$ python3 -q
>>> import numpy as np
>>> np.set_printoptions(suppress=True, linewidth=140)
>>> m1 = np.array([[0.4, 1.3, -0.6, 1.0, -0.5],
...     [-0.6, 0.8, -1.7, -2.2, 1.5],
...     [-0.2, -1.4, -1.7, -0.4, -0.2],
...     [0.2, 1.3, -0.5, 0.8, 0.5]])
>>> print(m1)
[[ 0.4  1.3 -0.6  1.  -0.5]
 [-0.6  0.8 -1.7 -2.2  1.5]
 [-0.2 -1.4 -1.7 -0.4 -0.2]
 [ 0.2  1.3 -0.5  0.8  0.5]]
>>> W1 = np.array([[4, -4, -9, -9, -3],
...     [-2, 3, 7, -7, -4],
...     [4, -9, -1, 0, 8],
...     [6, 2, 3, 3, 0],
...     [-4, 3, 6, 2, -8]])
>>> c = np.array([2, 3, -3, 1, 2])
>>> H = np.maximum(m1 @ W1 + c, 0)
>>> print(H.round(3))
[[ 6.6 11.2  3.1  0.   0. ]
 [ 0.  23.2 12.1  0.   0. ]
 [ 0.  13.5  0.  11.   0. ]
 [ 1.  13.7 10.2  0.   0. ]]
>>> print(np.linalg.matrix_rank(H))
4
>>> print((H > 0).astype(int))
[[1 1 1 0 0]
 [0 1 1 0 0]
 [0 1 0 1 0]
 [1 1 1 0 0]]
>>> print((H > 0).mean(axis=0))
[0.5  1.   0.75 0.25 0.  ]
>>> C = np.array([[-1, -2, -1], [-1, -2, 2], [-2, -1, -2], [2, 0, 2], [2, -1, -1]])
>>> print(W1 @ C)
[[ -6  12  -9]
 [-37  -5 -16]
 [ 23   3 -28]
 [ -8 -19  -2]
 [-23   4  10]]
>>> A2 = m1 / np.linalg.norm(m1, axis=1, keepdims=True)
>>> cov = A2 @ A2.T
>>> print(np.argwhere(np.triu(np.abs(cov) > 0.95, 1)))
[]
>>> x = np.array([1, 5, 3, 0, 4])
>>> h1 = np.maximum(m1 @ x, 0)
>>> print(np.round(np.tanh(m1 @ x), 3))
[ 0.996  1.    -1.     1.   ]
>>> print(np.round(m1.T @ h1, 3))
[  0.1   16.83 -12.77  -0.6    8.5 ]
>>> print(np.maximum(m1 @ x, 0) - np.maximum(-m1 @ x, 0))
[  3.1   4.3 -13.1   7.2]
>>> print(np.round(np.maximum(m1 @ (3 * x), 0), 3))
[ 9.3 12.9  0.  21.6]
>>> print(np.flatnonzero(h1 > 1e-9))
[0 1 3]
>>> print(h1)
[3.1 4.3 0.  7.2]
>>> print(m1 * (h1 > 1e-9)[:, None])
[[ 0.4  1.3 -0.6  1.  -0.5]
 [-0.6  0.8 -1.7 -2.2  1.5]
 [-0.  -0.  -0.  -0.  -0. ]
 [ 0.2  1.3 -0.5  0.8  0.5]]
>>> A2 = np.array([[1, 1], [2, 2], [1, 1], [1, 2], [0, 3]])
>>> print(np.round(m1 @ A2, 3))
[[ 3.4  2.9]
 [-2.9 -0.6]
 [-5.1 -6.1]
 [ 3.1  5.4]]
>>> print(np.linalg.matrix_rank(m1 @ A2))
2
>>> print(np.round(np.einsum("ij->j", m1), 3))
[-0.2  2.  -4.5 -0.8  1.3]
>>> print(np.round(np.einsum("ik,kj->ji", m1, A2), 3))
[[ 3.4 -2.9 -5.1  3.1]
 [ 2.9 -0.6 -6.1  5.4]]
>>> print(np.round(np.einsum("ij,ij->i", m1, m1), 3))
[ 3.46 10.98  5.09  2.87]
>>> print(np.abs(m1).max())
2.2
>>> print(np.count_nonzero(m1))
20
>>> print(np.round(np.linalg.svd(m1, compute_uv=False), 3))
[3.484 2.592 1.807 0.526]
>>> print(np.round(m1.mean(axis=0), 3))
[-0.05   0.5   -1.125 -0.2    0.325]
>>> print(np.round(m1.sum(axis=0), 3))
[-0.2  2.  -4.5 -0.8  1.3]
>>> print(m1.sum(axis=1))
[ 1.6 -2.2 -3.9  2.3]
>>> print(np.round(m1 - m1[0], 3))
[[ 0.   0.   0.   0.   0. ]
 [-1.  -0.5 -1.1 -3.2  2. ]
 [-0.6 -2.7 -1.1 -1.4  0.3]
 [-0.2  0.   0.1 -0.2  1. ]]
>>> feats = np.load("mat.npy")
>>> print(feats)
[[ 1.  0.  0.  0.  0.]
 [ 0.  0.  0.  0.  1.]
 [ 0.  0.  1.  0.  0.]
 [ 0.  0.  0.  1.  0.]
 [ 0. -1.  0.  0.  0.]]
>>> proj = np.triu(np.array([[1, 3, -1, -2, -3],
...     [1, -3, -1, -1, 0],
...     [2, 2, -2, 3, -1],
...     [2, 3, -1, 0, 3],
...     [1, 0, 2, -1, 1]]), 1) + np.eye(5)
>>> A2 = proj @ feats @ np.linalg.inv(proj)
>>> print(A2)
[[  1.   0.   0.   0.   6.]
 [  0.   0.  -1.   2.  -6.]
 [  0.   1.   2.  -2.   8.]
 [  0.  -3.  -3.   7. -24.]
 [  0.  -1.  -1.   2.  -7.]]
>>> print(proj @ feats - feats @ proj)
[[ 0.  0.  0.  0.  6.]
 [ 0.  0. -1. -1.  0.]
 [ 0.  1.  0.  0.  1.]
 [ 0. -3.  0.  0. -3.]
 [ 0.  0. -1. -1.  0.]]
>>> print(np.trace(A2), np.trace(feats))
3.0 3.0
>>> print(np.linalg.matrix_rank(A2))
5
>>> q, r_ = np.linalg.qr(feats)
>>> print(abs(r_[0, 0]), np.round(np.linalg.norm(feats[:, 0]), 3))
1.0 1.0
>>> print(q @ r_)
[[ 1.  0.  0.  0.  0.]
 [ 0.  0.  0.  0.  1.]
 [ 0.  0.  1.  0.  0.]
 [ 0.  0.  0.  1.  0.]
 [ 0. -1.  0.  0.  0.]]
>>> print(r_)
[[ 1.  0.  0.  0.  0.]
 [ 0. -1.  0.  0.  0.]
 [ 0.  0.  1.  0.  0.]
 [ 0.  0.  0.  1.  0.]
 [ 0.  0.  0.  0.  1.]]
>>> print(np.trace(q @ q.T))
5.0
>>> print(q)
[[ 1.  0.  0.  0.  0.]
 [-0.  0.  0.  0.  1.]
 [-0. -0.  1.  0.  0.]
 [-0. -0. -0.  1.  0.]
 [-0.  1. -0. -0.  0.]]
>>> A = np.load("run0.npy")
>>> print(A)
[[-5  1  5]
 [ 2 -2  2]
 [ 1 -5 -3]
 [ 2 -3 -5]
 [-5  1  5]]
>>> A2 = A / np.linalg.norm(A, axis=1, keepdims=True)
>>> cov = A2 @ A2.T
>>> print(np.argwhere(np.triu(np.abs(cov) > 0.95, 1)))
[[0 4]]
>>> print((cov - 2 * np.eye(5)).round(6).argmax(axis=1))
[4 2 3 2 0]
>>> print(np.round(np.linalg.norm(A2, axis=1), 3))
[1. 1. 1. 1. 1.]
>>> A2 = np.c_[A[:, :2] @ np.array([[4, 1], [0, 5]]), np.array([0, -1, 0, 1, 2])]
>>> print(A2)
[[-20   0   0]
 [  8  -8  -1]
 [  4 -24   0]
 [  8 -13   1]
 [-20   0   2]]
>>> print(np.linalg.matrix_rank(A2))
3
>>> print(np.linalg.matrix_rank(np.c_[A, A2]))
4
>>> print(np.round(np.linalg.norm(A2 - A @ np.linalg.lstsq(A, A2)[0], axis=0), 3) + 0)
[0.    0.    1.613]
>>> print(np.round(np.linalg.lstsq(A, A2[:, 0])[0], 3) + 0)
[4. 0. 0.]
>>> blk = np.stack([A2, 4 * A2, A2[::-1]])
>>> print(blk.sum(axis=0))
[[-120    0    2]
 [  48  -53   -4]
 [  24 -144    0]
 [  48  -73    4]
 [-120    0   10]]
>>> W0 = np.load("data.npy")
>>> print(W0)
[[ 0 -2  0 -2]
 [ 2  0  1  2]
 [ 0 -1  0  1]
 [ 2 -2 -1  0]]
>>> x = np.array([1, 2, -1, 4])
>>> print(np.round(np.linalg.eigvals(W0).real, 3) + 0)
[0. 0. 0. 0.]
>>> print(x @ W0 @ x)
0
>>> print(np.round(np.linalg.svd(W0, compute_uv=False), 3))
[3.57 3.57 1.12 1.12]
>>> q = np.linalg.solve(np.eye(4) - W0, np.eye(4) + W0)
>>> print(np.round(q @ q.T, 3) + 0)
[[1. 0. 0. 0.]
 [0. 1. 0. 0.]
 [0. 0. 1. 0.]
 [0. 0. 0. 1.]]
>>> print(round(float(np.linalg.det(q)), 3))
1.0
>>> x = np.array([-4, 2, -1, 5])
>>> y = W0 @ x
>>> print(y)
[-14   1   3 -11]
>>> print(np.round(np.linalg.solve(W0, 4 * y), 3))
[-16.   8.  -4.  20.]
>>> print(np.round(np.linalg.solve(W0, y + W0[:, 1]), 3))
[-4.  3. -1.  5.]
>>> print(np.round(np.linalg.solve(W0.T, W0[1]), 3))
[-0.  1.  0. -0.]
>>> q, V = np.linalg.qr(W0[:, :2])[0], np.linalg.qr(W0[:, 2:])[0]
>>> sv = np.linalg.svd(q.T @ V, compute_uv=False)
>>> print(sv.round(3))
[0.79  0.362]
>>> print((sv > 0.9).sum())
0
>>> q, _ = np.linalg.qr(np.array([[-0.3, 0.7, 0.8], [-0.5, -1.3, -0.3], [0.1, 1.2, 0.5]]))
>>> F = q[:, :3]
>>> print(F.round(3))
[[-0.507  0.715 -0.481]
 [-0.845 -0.303  0.44 ]
 [ 0.169  0.63   0.758]]
>>> A2 = np.array([[0, 1], [-3, 0]])
>>> C = np.kron(A2, F)
>>> print(C.shape)
(6, 6)
>>> print(np.round(np.linalg.pinv(F), 3))
[[-0.507 -0.845  0.169]
 [ 0.715 -0.303  0.63 ]
 [-0.481  0.44   0.758]]
>>> f = np.array([3, 3, -2])
>>> A2 = F + np.outer(f, np.eye(3)[2])
>>> print(A2.round(3))
[[-0.507  0.715  2.519]
 [-0.845 -0.303  3.44 ]
 [ 0.169  0.63  -1.242]]
>>> print(np.round(np.linalg.det(A2) / np.linalg.det(F), 3), np.round(1 + np.linalg.solve(F, f)[2], 3))
-0.639 -0.639
>>> q, V = np.linalg.qr(A2[:, :2])[0], np.linalg.qr(A2[:, 2:])[0]
>>> sv = np.linalg.svd(q.T @ V, compute_uv=False)
>>> print((sv > 0.9).sum())
1
>>> print(np.round(np.degrees(np.arccos(sv.clip(0, 1))), 3))
[8.268]
>>> E = np.load("m.npy")
>>> print(E)
[[5 5 5 4]
 [1 1 4 3]
 [2 3 4 4]
 [2 3 4 4]]
>>> print(np.linalg.cond(E) > 100)
True
>>> A2 = E[0, 0] * E[1:] - np.outer(E[1:, 0], E[0])
>>> print(A2)
[[ 0  0 15 11]
 [ 0  5 10 12]
 [ 0  5 10 12]]
>>> print(E[:, 0] / E[0, 0])
[1.  0.2 0.4 0.4]
>>> print(np.flatnonzero(~A2.round(6).any(axis=1)))
[]
>>> rng = np.random.default_rng(65470)
>>> labels = rng.permutation(4)
>>> print(labels)
[2 0 1 3]
>>> A2 = E[labels][:, labels]
>>> print(np.allclose(A2, E))
False
>>> print(A2)
[[4 2 3 4]
 [5 5 5 4]
 [4 1 1 3]
 [4 2 3 4]]
>>> print(np.diag(A2))
[4 5 1 4]
>>> left, sv, Vh = np.linalg.svd(E)
>>> print(sv.round(3) + 0)
[14.126  2.738  0.975  0.   ]
>>> A2 = left[:, :3] @ np.diag(sv[:3]) @ Vh[:3]
>>> print(np.linalg.matrix_rank(A2))
3
>>> K = np.vander(np.arange(3) - 1, 4, increasing=True)
>>> print(K)
[[ 1 -1  1 -1]
 [ 1  0  0  0]
 [ 1  1  1  1]]
>>> A2 = np.array([[-2, 3, 2], [1, -1, -2], [-2, -2, -3], [2, 3, 0]])
>>> print(np.einsum("ij,ij->i", K, K))
[4 1 4]
>>> print(np.einsum("ik,kj->ji", K, A2))
[[-7 -2 -1]
 [-1  3  3]
 [ 1  2 -3]]
